$ ipython --no-banner

In [1]: import numpy as np

In [2]: np.set_printoptions(precision=3, suppress=True, linewidth=140, sign=" ")

In [3]: rnd = lambda a: np.round(a, 3) + 0

In [4]: m1 = np.array([[1, -1, 1, -1, -1, 1, -1, 1],
   ...:     [1, -1, -1, 1, 1, -1, -1, 1],
   ...:     [1, -1, -1, 1, -1, 1, 1, -1],
   ...:     [1, 1, -1, -1, 1, 1, -1, -1]])

In [5]: gram = m1.T @ m1

In [6]: gram
Out[6]: 
array([[ 4, -2, -2,  0,  0,  2, -2,  0],
       [-2,  4,  0, -2,  2,  0,  0, -2],
       [-2,  0,  4, -2, -2,  0,  0,  2],
       [ 0, -2, -2,  4,  0, -2,  2,  0],
       [ 0,  2, -2,  0,  4, -2, -2,  0],
       [ 2,  0,  0, -2, -2,  4,  0, -2],
       [-2,  0,  0,  2, -2,  0,  4, -2],
       [ 0, -2,  2,  0,  0, -2, -2,  4]])

In [7]: rnd(np.linalg.eigvalsh(gram)[::-1])
Out[7]: array([ 8.,  8.,  8.,  8.,  0.,  0.,  0.,  0.])

In [8]: np.diag(gram)
Out[8]: array([ 4,  4,  4,  4,  4,  4,  4,  4])

In [9]: rnd(np.linalg.svd(m1, compute_uv=False) ** 2)
Out[9]: array([ 8.,  8.,  8.,  8.])

In [10]: B = m1 / np.sqrt((m1 ** 2).mean(axis=1, keepdims=True))

In [11]: np.linalg.matrix_rank(m1 - m1.mean(axis=1, keepdims=True))
Out[11]: np.int64(4)

In [12]: J = np.load("case5.npy")

In [13]: print(J)
[[  6.984  -6.137  -6.019   6.484]
 [  2.221  10.492  -9.815   9.306]
 [  3.593   4.332  -3.291   6.249]
 [  3.187 -18.794   5.687  -5.678]
 [  4.668  -6.513  -5.669   3.817]
 [  0.238   8.163  -2.938   4.188]
 [ -0.235 -11.094   2.676  -5.165]
 [ -1.04   12.424  -4.975   5.248]
 [  2.573  -3.132  -4.247   2.681]
 [ -0.417  -1.571  -3.373   0.054]
 [  8.944 -14.386  -6.224   5.441]
 [  0.596  14.179  -7.514   8.268]
 [  4.213  -0.59   -5.111   5.629]
 [ -1.569   1.577   3.63   -2.176]
 [  1.615  13.971 -11.105  10.307]
 [  3.946   6.975  -9.019   9.378]
 [  8.223 -11.302  -5.52    5.527]
 [ -4.257   0.275   4.291  -5.37 ]
 [ -1.788   3.063   3.676  -1.707]
 [ -0.241  -9.502   5.829  -5.659]
 [  4.507 -15.867  -0.044  -1.766]]

In [14]: B = np.c_[J[:, :3] @ np.array([[-1, -3, -2], [-2, 1, 0], [-2, -2, -1]]), np.array([3, 1, -2, -2, 1, 0, -1, 3, -3, -1, -2, -2, 3, 1, -3, 3, 2, -1, 3, 3, 0])]

In [15]: rnd(B)
Out[15]: 
array([[ 17.328, -15.051,  -7.949,   3.   ],
       [ -3.575,  23.459,   5.373,   1.   ],
       [ -5.675,   0.135,  -3.895,  -2.   ],
       [ 23.027, -39.729, -12.061,  -2.   ],
       [ 19.696,  -9.179,  -3.667,   1.   ],
       [-10.688,  13.325,   2.462,   0.   ],
       [ 17.071, -15.741,  -2.206,  -1.   ],
       [-13.858,  25.494,   7.055,   3.   ],
       [ 12.185,  -2.357,  -0.899,  -3.   ],
       [ 10.305,   6.426,   4.207,  -1.   ],
       [ 32.276, -28.77 , -11.664,  -2.   ],
       [-13.926,  27.419,   6.322,  -2.   ],
       [  7.189,  -3.007,  -3.315,   3.   ],
       [ -8.845,  -0.976,  -0.492,   1.   ],
       [ -7.347,  31.336,   7.875,  -3.   ],
       [  0.142,  13.175,   1.127,   3.   ],
       [ 25.421, -24.931, -10.926,   2.   ],
       [ -4.875,   4.464,   4.223,  -1.   ],
       [-11.69 ,   1.075,  -0.1  ,   3.   ],
       [  7.587, -20.437,  -5.347,   3.   ],
       [ 27.315, -29.3  ,  -8.97 ,   0.   ]])

In [16]: print(rnd(np.linalg.norm(np.linalg.qr(J)[0].T @ B, axis=0) ** 2 / ((B ** 2).sum(axis=0) + 1e-12)))
[ 1.     1.     1.     0.091]

In [17]: rnd(np.linalg.norm(B - J @ np.linalg.lstsq(J, B)[0], axis=0))
Out[17]: array([ 0.   ,  0.   ,  0.   ,  9.437])
